$ python3 -q
>>> import numpy as np
>>> from numpy import linalg as LA
>>> np.set_printoptions(precision=3, suppress=True, linewidth=200, floatmode="fixed")
>>> tidy = lambda a: np.round(a, 3) + 0
>>> A2 = np.array([[-1, -3], [-3, 1]])
>>> E = np.tile(A2, (2, 2))
>>> E
array([[-1, -3, -1, -3],
       [-3,  1, -3,  1],
       [-1, -3, -1, -3],
       [-3,  1, -3,  1]])
>>> left, s, vt = LA.svd(E)
>>> V = vt[:(s > 1e-8).sum()]
>>> rng = np.random.default_rng(81)
>>> vec = E[0] + -3 * E[1] + rng.integers(2) * np.eye(4)[0]
>>> vec
array([ 8.000, -6.000,  8.000, -6.000])
>>> LA.matrix_rank(np.vstack([E, vec]))
np.int64(2)
>>> tidy(V.T @ V)
array([[0.500, 0.000, 0.500, 0.000],
       [0.000, 0.500, 0.000, 0.500],
       [0.500, 0.000, 0.500, 0.000],
       [0.000, 0.500, 0.000, 0.500]])
>>> tidy(LA.norm(vec - V.T @ V @ vec))
np.float64(0.0)
>>> A2 = np.array([[5, 7], [2, -4], [-3, 7], [6, -5]])
>>> np.einsum("ij->j", E)
array([-8, -4, -8, -4])
>>> np.einsum("ik,kj->ij", E, A2)
array([[-26,  13],
       [  2, -51],
       [-26,  13],
       [  2, -51]])
>>> A2.T @ E.T
array([[-26,   2, -26,   2],
       [ 13, -51,  13, -51]])
>>> LA.matrix_rank(np.vstack([E, A2.T]))
np.int64(4)
>>> LA.matrix_rank(E @ A2)
np.int64(2)
>>> mat = np.array([[1, -4, 16, -64],
...     [1, -3, 9, -27],
...     [1, -2, 4, -8],
...     [1, -1, 1, -1],
...     [1, 0, 0, 0],
...     [1, 1, 1, 1],
...     [1, 2, 4, 8],
...     [1, 3, 9, 27],
...     [1, 4, 16, 64]])
>>> mat
array([[  1,  -4,  16, -64],
       [  1,  -3,   9, -27],
       [  1,  -2,   4,  -8],
       [  1,  -1,   1,  -1],
       [  1,   0,   0,   0],
       [  1,   1,   1,   1],
       [  1,   2,   4,   8],
       [  1,   3,   9,  27],
       [  1,   4,  16,  64]])
>>> # column 3 is much longer than the rest
>>> u = np.array([1, 0])
>>> np.polyval(u, mat[5])
array([1, 1, 1, 1])
>>> np.convolve(mat[5], u)
array([1, 1, 1, 1, 0])
>>> np.array([np.convolve(row, u, "same") for row in mat])
array([[  1,  -4,  16, -64],
       [  1,  -3,   9, -27],
       [  1,  -2,   4,  -8],
       [  1,  -1,   1,  -1],
       [  1,   0,   0,   0],
       [  1,   1,   1,   1],
       [  1,   2,   4,   8],
       [  1,   3,   9,  27],
       [  1,   4,  16,  64]])
>>> vec = np.array([0, -1, 2, -2])
>>> LA.norm(mat @ vec) <= LA.norm(mat, 2) * LA.norm(vec) + 1e-9
np.True_
>>> print(np.einsum("ij,j->i", mat, vec))
[ 164   75   26    5    0   -1  -10  -39 -100]
>>> mat @ vec
array([ 164,   75,   26,    5,    0,   -1,  -10,  -39, -100])
>>> mat @ np.ones(4)
array([-51.000, -20.000,  -5.000,   0.000,   1.000,   4.000,  15.000,  40.000,  85.000])
>>> np.sign((mat @ vec).round(6))
array([ 1,  1,  1,  1,  0, -1, -1, -1, -1])
>>> vec @ mat
Traceback (most recent call last):
  File "<python-input-34>", line 1, in <module>
    vec @ mat
    ~~~~^~~~~
ValueError: matmul: Input operand 1 has a mismatch in its core dimension 0, with gufunc signature (n?,k),(k,m?)->(n?,m?) (size 9 is different from 4)
>>> m1 = np.load("x.npy")
>>> m1
array([[ 0,  0,  0,  0,  0,  0],
       [ 0,  0,  0,  0,  0,  2],
       [ 0,  0,  0,  0,  0,  1],
       [ 2,  0,  0,  0,  1,  2],
       [ 0,  2, -1,  0,  0,  0],
       [ 0,  0,  0,  0,  0,  0],
       [ 0,  2,  0,  0,  0, -2]])
>>> left, s, vt = LA.svd(m1, full_matrices=False)
>>> print((s > 1e-8).sum())
4
>>> print(left.shape, s.shape, vt.shape)
(7, 6) (6,) (6, 6)
>>> tidy(left.T @ left)
array([[1.000, 0.000, 0.000, 0.000, 0.000, 0.000],
       [0.000, 1.000, 0.000, 0.000, 0.000, 0.000],
       [0.000, 0.000, 1.000, 0.000, 0.000, 0.000],
       [0.000, 0.000, 0.000, 1.000, 0.000, 0.000],
       [0.000, 0.000, 0.000, 0.000, 1.000, 0.000],
       [0.000, 0.000, 0.000, 0.000, 0.000, 1.000]])
>>> rank = LA.matrix_rank(m1)
>>> rank
np.int64(4)
>>> null = LA.svd(m1)[2][rank:].T
>>> print(tidy(null @ null.T))
[[ 0.200  0.000  0.000  0.000 -0.400  0.000]
 [ 0.000  0.000  0.000  0.000  0.000  0.000]
 [ 0.000  0.000  0.000  0.000  0.000  0.000]
 [ 0.000  0.000  0.000  1.000  0.000  0.000]
 [-0.400  0.000  0.000  0.000  0.800  0.000]
 [ 0.000  0.000  0.000  0.000  0.000  0.000]]
>>> tidy(m1 @ null)
array([[0.000, 0.000],
       [0.000, 0.000],
       [0.000, 0.000],
       [0.000, 0.000],
       [0.000, 0.000],
       [0.000, 0.000],
       [0.000, 0.000]])
>>> K = np.load("data.npy")
>>> K
array([[ 3,  1,  3, -2,  0, -1],
       [ 6,  2,  6, -4,  0, -2],
       [ 3,  1,  3, -2,  0, -1],
       [ 6,  2,  6, -4,  0, -2],
       [ 3,  1,  3, -2,  0, -1]])
>>> blk = np.stack([K, 5 * K, K[::-1]])
>>> print(LA.matrix_rank(blk))
[1 1 1]
>>> print(np.einsum("bij,cij->bc", blk, blk))
[[ 264 1320  264]
 [1320 6600 1320]
 [ 264 1320  264]]
>>> print(LA.matrix_rank(blk.reshape(3, -1)))
1
>>> blk.shape
(3, 5, 6)
>>> left, s, vt = LA.svd(K)
>>> V = vt[:(s > 1e-8).sum()]
>>> vec = K[2] + -1 * K[4] + rng.integers(2) * np.eye(6)[1]
>>> print(vec)
[0.000 0.000 0.000 0.000 0.000 0.000]
>>> print(tidy(np.diag(V.T @ V)))
[0.375 0.042 0.375 0.167 0.000 0.042]
>>> A2 = K / np.sqrt((K ** 2).mean(axis=1, keepdims=True))
>>> print(A2[4])
[ 1.500  0.500  1.500 -1.000  0.000 -0.500]
>>> rank = LA.matrix_rank(K)
>>> rank
np.int64(1)
>>> null = LA.svd(K)[2][rank:].T
>>> print(tidy(null @ null.T))
[[ 0.625 -0.125 -0.375  0.250  0.000  0.125]
 [-0.125  0.958 -0.125  0.083  0.000  0.042]
 [-0.375 -0.125  0.625  0.250  0.000  0.125]
 [ 0.250  0.083  0.250  0.833  0.000 -0.083]
 [ 0.000  0.000  0.000  0.000  1.000  0.000]
 [ 0.125  0.042  0.125 -0.083  0.000  0.958]]
>>> np.allclose(K @ null, 0)
True
>>> [int(LA.matrix_rank(np.delete(K, i, axis=0))) for i in range(5)]
[1, 1, 1, 1, 1]
>>> np.allclose(K[:-1].T @ LA.lstsq(K[:-1].T, K[-1])[0], K[-1])
True
>>> tidy(np.trace(LA.pinv(K) @ K))
np.float64(1.0)
>>> np.abs(np.diag(LA.qr(K)[1])) > 1e-9
array([ True, False, False, False, False])
>>> W0 = np.load("sample15.npy")
>>> W0
array([[-0.798, -0.788, -3.661,  1.075,  4.409,  1.346, -0.211, -2.533],
       [-0.051,  0.179,  1.640,  0.248,  0.885, -2.234,  1.099, -1.055],
       [-0.509, -3.376, -0.122, -2.563, -4.738,  0.038, -1.405, -1.106],
       [ 1.933, -1.110, -0.373,  1.239,  1.384,  0.139, -1.529,  0.006],
       [-0.424,  0.046, -1.261,  0.122, -1.469,  1.439,  0.712, -0.682],
       [-0.704, -2.192, -0.297, -0.946, -4.239,  5.164, -1.026, -1.649],
       [ 0.069, -0.248, -1.580, -1.261,  0.030, -0.608, -0.778, -0.646],
       [ 2.155, -1.390,  0.118, -0.956,  2.033, -2.355,  0.316,  1.303]])
>>> O, Rm = LA.qr(W0)
>>> O.shape, Rm.shape
((8, 8), (8, 8))
>>> tidy(np.abs(np.diag(Rm)))
array([3.156, 4.463, 4.257, 2.430, 4.266, 2.903, 1.696, 1.503])
>>> tidy(O @ Rm)
array([[-0.798, -0.788, -3.661,  1.075,  4.409,  1.346, -0.211, -2.533],
       [-0.051,  0.179,  1.640,  0.248,  0.885, -2.234,  1.099, -1.055],
       [-0.509, -3.376, -0.122, -2.563, -4.738,  0.038, -1.405, -1.106],
       [ 1.933, -1.110, -0.373,  1.239,  1.384,  0.139, -1.529,  0.006],
       [-0.424,  0.046, -1.261,  0.122, -1.469,  1.439,  0.712, -0.682],
       [-0.704, -2.192, -0.297, -0.946, -4.239,  5.164, -1.026, -1.649],
       [ 0.069, -0.248, -1.580, -1.261,  0.030, -0.608, -0.778, -0.646],
       [ 2.155, -1.390,  0.118, -0.956,  2.033, -2.355,  0.316,  1.303]])
>>> vec = np.array([2, -3, -3, 3, -3, 3, -1, -2])
>>> rhs = W0 @ vec
>>> print(tidy(rhs))
[ 11.064 -13.161  19.732   9.814  12.539  35.754   1.995 -10.828]
>>> tidy(LA.solve(W0, -3 * rhs))
array([-6.000,  9.000,  9.000, -9.000,  9.000, -9.000,  3.000,  6.000])
>>> tidy(LA.solve(W0, rhs + W0[:, 3]))
array([ 2.000, -3.000, -3.000,  4.000, -3.000,  3.000, -1.000, -2.000])
>>> tidy(LA.solve(W0, W0[:, 2]))
array([0.000, 0.000, 1.000, 0.000, 0.000, 0.000, 0.000, 0.000])
>>> A2 = LA.inv(W0)
>>> tidy(W0 @ A2)
array([[1.000, 0.000, 0.000, 0.000, 0.000, 0.000, 0.000, 0.000],
       [0.000, 1.000, 0.000, 0.000, 0.000, 0.000, 0.000, 0.000],
       [0.000, 0.000, 1.000, 0.000, 0.000, 0.000, 0.000, 0.000],
       [0.000, 0.000, 0.000, 1.000, 0.000, 0.000, 0.000, 0.000],
       [0.000, 0.000, 0.000, 0.000, 1.000, 0.000, 0.000, 0.000],
       [0.000, 0.000, 0.000, 0.000, 0.000, 1.000, 0.000, 0.000],
       [0.000, 0.000, 0.000, 0.000, 0.000, 0.000, 1.000, 0.000],
       [0.000, 0.000, 0.000, 0.000, 0.000, 0.000, 0.000, 1.000]])
>>> tidy(LA.det(W0) * LA.det(A2))
np.float64(1.0)
>>> tidy(LA.cond(W0))
np.float64(12.143)
>>> print(np.allclose(A2, W0.T))
False
>>> tidy(LA.inv(A2))
array([[-0.798, -0.788, -3.661,  1.075,  4.409,  1.346, -0.211, -2.533],
       [-0.051,  0.179,  1.640,  0.248,  0.885, -2.234,  1.099, -1.055],
       [-0.509, -3.376, -0.122, -2.563, -4.738,  0.038, -1.405, -1.106],
       [ 1.933, -1.110, -0.373,  1.239,  1.384,  0.139, -1.529,  0.006],
       [-0.424,  0.046, -1.261,  0.122, -1.469,  1.439,  0.712, -0.682],
       [-0.704, -2.192, -0.297, -0.946, -4.239,  5.164, -1.026, -1.649],
       [ 0.069, -0.248, -1.580, -1.261,  0.030, -0.608, -0.778, -0.646],
       [ 2.155, -1.390,  0.118, -0.956,  2.033, -2.355,  0.316,  1.303]])
